% ipython --no-banner

In [1]: import numpy as np

In [2]: import numpy.linalg as la

In [3]: np.set_printoptions(suppress=True, linewidth=120)

In [4]: F = np.array([[3, 1, 2, 5, 5, -2, 2, -1],
   ...:     [1, 5, 2, 2, 4, 0, -2, -5],
   ...:     [-4, 5, -4, 5, 1, 5, 3, 4],
   ...:     [5, 11, 6, 9, 13, -2, -2, -11]])

In [5]: U, sigma, Vt = la.svd(F)

In [6]: sigma.round(1) + 0
Out[6]: array([26. , 11.5,  5.9,  0. ])

In [7]: np.argmax(sigma[:-1] / (sigma[1:] + 1e-6)) + 1
Out[7]: np.int64(3)

In [8]: A2 = U[:, :3] @ np.diag(sigma[:3]) @ Vt[:3]

In [9]: print(round(np.abs(F - A2).max(), 1))
0.0

In [10]: np.round(la.norm(F - A2, 2), 1), np.round(sigma[3], 1)
Out[10]: (np.float64(0.0), np.float64(0.0))

In [11]: print(la.matrix_rank(F, rtol=0.05))
3

In [12]: np.round(la.norm(F - A2) / la.norm(F), 1)
Out[12]: np.float64(0.0)

In [13]: np.argsort(-la.norm(F, axis=0).round(6), kind="stable")[:3]
Out[13]: array([4, 1, 7])

In [14]: [round(float(x), 1) for x in la.svd(F, compute_uv=False)[:3]]
Out[14]: [26.0, 11.5, 5.9]

In [15]: x0 = np.array([-3, 2, -2, 0, 1, -2, -3, -2])

In [16]: F @ np.eye(8)[0]
Out[16]: array([ 3.,  1., -4.,  5.])

In [17]: F * x0
Out[17]: 
array([[ -9,   2,  -4,   0,   5,   4,  -6,   2],
       [ -3,  10,  -4,   0,   4,   0,   6,  10],
       [ 12,  10,   8,   0,   1, -10,  -9,  -8],
       [-15,  22, -12,   0,  13,   4,   6,  22]])

In [18]: F @ np.ones(8)
Out[18]: array([15.,  7., 15., 29.])

In [19]: r = la.matrix_rank(F)

In [20]: r
Out[20]: np.int64(3)

In [21]: null = la.svd(F)[2][r:].T

In [22]: la.matrix_rank(F.T @ F), la.matrix_rank(F @ F.T)
Out[22]: (np.int64(3), np.int64(3))

In [23]: [int(la.matrix_rank(np.delete(F, i, axis=0))) for i in range(4)]
Out[23]: [3, 3, 2, 3]

In [24]: null.shape
Out[24]: (8, 5)

In [25]: np.round(null @ null.T, 1) + 0
Out[25]: 
array([[ 0.7,  0.2, -0.2, -0.1, -0.2,  0.3,  0. ,  0.1],
       [ 0.2,  0.4,  0.1, -0.2, -0.2, -0.3,  0.1,  0.2],
       [-0.2,  0.1,  0.8,  0. , -0.1,  0.2,  0.1,  0.2],
       [-0.1, -0.2,  0. ,  0.5, -0.3,  0. , -0.3, -0.1],
       [-0.2, -0.2, -0.1, -0.3,  0.6,  0.1, -0.1,  0.1],
       [ 0.3, -0.3,  0.2,  0. ,  0.1,  0.7,  0. , -0.1],
       [ 0. ,  0.1,  0.1, -0.3, -0.1,  0. ,  0.7, -0.3],
       [ 0.1,  0.2,  0.2, -0.1,  0.1, -0.1, -0.3,  0.5]])

In [26]: feats = np.load("x.npy")

In [27]: feats
Out[27]: 
array([[0, 4, 6, 0, 0, 0, 2, 0, 0, 0],
       [0, 4, 6, 0, 0, 0, 2, 0, 0, 0],
       [0, 2, 3, 0, 0, 0, 1, 0, 0, 0],
       [0, 4, 6, 0, 0, 0, 2, 0, 0, 0],
       [0, 2, 3, 0, 0, 0, 1, 0, 0, 0]])

In [28]: # column 3 repeats column 0

In [29]: r = la.matrix_rank(feats)

In [30]: r
Out[30]: np.int64(1)

In [31]: null = la.svd(feats)[2][r:].T

In [32]: [int(la.matrix_rank(feats[:, :j + 1])) for j in range(10)]
Out[32]: [0, 1, 1, 1, 1, 1, 1, 1, 1, 1]

In [33]: [int(la.matrix_rank(np.delete(feats, i, axis=0))) for i in range(5)]
Out[33]: [1, 1, 1, 1, 1]
